% python3 -q
>>> import numpy as np
>>> from numpy import linalg as LA
>>> np.set_printoptions(precision=3, suppress=True, linewidth=160, floatmode="fixed")
>>> data = np.loadtxt("case6.csv", delimiter=",")
>>> print(data)
[[ 0.000  0.000  2.000 -4.000 -1.000]
 [ 0.000  0.000  2.000  2.000  2.000]
 [-2.000 -2.000  0.000  0.000 -4.000]
 [ 4.000 -2.000  0.000  0.000 -2.000]
 [ 1.000 -2.000  4.000  2.000  0.000]]
>>> # rows and columns are dependent
>>> r = LA.matrix_rank(data)
>>> print(r)
4
>>> N = LA.svd(data)[2][r:].T
>>> print([int(LA.matrix_rank(np.delete(data, i, axis=0))) for i in range(5)])
[4, 4, 4, 4, 4]
>>> print(LA.matrix_rank(data.T @ data), LA.matrix_rank(data @ data.T))
4 4
>>> print(N[:, 0] / N[np.abs(N[:, 0]).round(6).argmax(), 0])
[ 0.200  1.000  0.300  0.300 -0.600]
>>> print(np.allclose(data @ data.T, data.T @ data))
True
>>> print(LA.matrix_power(data, 4))
[[ 497.000 -238.000  236.000  130.000  -48.000]
 [-238.000  404.000 -304.000  -92.000  396.000]
 [ 236.000 -304.000  676.000  248.000   34.000]
 [ 130.000  -92.000  248.000  676.000  352.000]
 [ -48.000  396.000   34.000  352.000  837.000]]
>>> print(np.round(LA.det(data), 3))
0.0
>>> print(np.trace(data))
0.0
>>> print(np.round(np.abs(LA.eigvals(data)).max(), 3))
5.906
>>> vec = np.array([2, 3, 5, -5, -5])
>>> print(np.round(LA.eigvals(data).real, 3) + 0)
[0.000 0.000 0.000 0.000 0.000]
>>> print(np.round(LA.svd(data, compute_uv=False), 3) + 0)
[5.906 5.906 4.257 4.257 0.000]
>>> Q = LA.solve(np.eye(5) - data, np.eye(5) + data)
>>> print(np.round(Q @ Q.T, 3) + 0)
[[1.000 0.000 0.000 0.000 0.000]
 [0.000 1.000 0.000 0.000 0.000]
 [0.000 0.000 1.000 0.000 0.000]
 [0.000 0.000 0.000 1.000 0.000]
 [0.000 0.000 0.000 0.000 1.000]]
